>>> import numpy as np
>>> import numpy.linalg as la
>>> np.set_printoptions(precision=2, suppress=True, linewidth=200, floatmode="fixed")
>>> F = np.load("data.npy")
>>> print(F)
[[-0.73  0.58  0.23  0.27]
 [-0.39 -0.52 -0.56  0.52]
 [-0.54 -0.26 -0.12 -0.79]
 [ 0.15  0.57 -0.79 -0.16]]
>>> print(la.norm(F, axis=0))
[1.00 1.00 1.00 1.00]
>>> print(round(F[:, 2] @ F[:, 0], 2))
0.0
>>> print(np.round(F.T @ F, 2) + 0)
[[1.00 0.00 0.00 0.00]
 [0.00 1.00 0.00 0.00]
 [0.00 0.00 1.00 0.00]
 [0.00 0.00 0.00 1.00]]
>>> rng = np.random.default_rng(867342)
>>> z = rng.permutation(4)
>>> print(z)
[3 0 2 1]
>>> Y = F[z][:, z]
>>> print(round(float(la.det(Y)), 2), round(float(la.det(F[z])), 2))
-1.0 -1.0
>>> print(np.allclose(Y, F))
False
>>> print(np.diag(Y))
[-0.16 -0.73 -0.12 -0.52]
>>> print(round(float(np.trace(Y)), 2))
-1.54
>>> print(Y)
[[-0.16  0.15 -0.79  0.57]
 [ 0.27 -0.73  0.23  0.58]
 [-0.79 -0.54 -0.12 -0.26]
 [ 0.52 -0.39 -0.56 -0.52]]
>>> print(np.allclose(F @ F.T, F.T @ F))
True
>>> print(np.round((F - F.T) / 2, 2) + 0)
[[ 0.00  0.49  0.38  0.06]
 [-0.49  0.00 -0.15 -0.03]
 [-0.38  0.15  0.00  0.00]
 [-0.06  0.03  0.00  0.00]]
>>> print((F + F.T) / 2)
[[-0.73  0.09 -0.15  0.21]
 [ 0.09 -0.52 -0.41  0.55]
 [-0.15 -0.41 -0.12 -0.79]
 [ 0.21  0.55 -0.79 -0.16]]
>>> x = np.array([2, 5, 1, 2])
>>> print(round(float(la.norm(x)), 2), round(la.norm(F @ x), 2))
5.83 5.83
>>> arr = np.loadtxt("x.csv", delimiter=",")
>>> print(arr)
[[-2.60  0.60 -1.30]
 [-1.21 -0.60 -0.60]
 [-1.79  0.30 -0.90]
 [-1.20 -0.70 -0.60]
 [-0.59 -0.30 -0.30]
 [-0.16  1.90 -0.10]
 [-1.01  0.60 -0.50]
 [ 1.58 -0.20  0.80]
 [ 0.37 -0.40  0.20]
 [-0.97 -0.60 -0.50]
 [ 0.39 -0.50  0.20]
 [ 2.39  1.50  1.20]
 [ 0.01  0.70  0.00]
 [-1.41 -1.60 -0.70]
 [ 2.20  0.60  1.10]
 [ 1.43  0.40  0.70]
 [-1.22  0.00 -0.60]
 [ 0.18  0.70  0.10]
 [-2.80  1.00 -1.40]
 [-1.61  0.10 -0.80]
 [ 3.21  0.20  1.60]]
>>> Y = arr / la.norm(arr, axis=1, keepdims=True)
>>> C2 = Y @ Y.T
>>> print(la.norm(Y, axis=1))
[1.00 1.00 1.00 1.00 1.00 1.00 1.00 1.00 1.00 1.00 1.00 1.00 1.00 1.00 1.00 1.00 1.00 1.00 1.00 1.00 1.00]
>>> print(np.argwhere(np.triu(np.abs(C2) > 0.95, 1)))
[[ 0  2]
 [ 0  6]
 [ 0  7]
 [ 0 16]
 [ 0 18]
 [ 0 19]
 [ 0 20]
 [ 1  3]
 [ 1  4]
 [ 1  9]
 [ 1 11]
 [ 1 14]
 [ 1 15]
 [ 2  7]
 [ 2 16]
 [ 2 18]
 [ 2 19]
 [ 2 20]
 [ 3  4]
 [ 3  9]
 [ 3 11]
 [ 3 13]
 [ 3 14]
 [ 3 15]
 [ 4  9]
 [ 4 11]
 [ 4 14]
 [ 4 15]
 [ 5 12]
 [ 6  8]
 [ 6 18]
 [ 7 16]
 [ 7 18]
 [ 7 19]
 [ 7 20]
 [ 8 10]
 [ 9 11]
 [ 9 13]
 [ 9 14]
 [ 9 15]
 [11 13]
 [11 14]
 [11 15]
 [12 17]
 [14 15]
 [14 16]
 [14 19]
 [14 20]
 [15 16]
 [15 19]
 [15 20]
 [16 18]
 [16 19]
 [16 20]
 [18 19]
 [19 20]]
>>> print((C2 - 2 * np.eye(21)).round(6).argmax(axis=1))
[ 2  4  0  9  1 12 18 20 10  3  8 15  5  9 15 14 19 12  0 16  7]
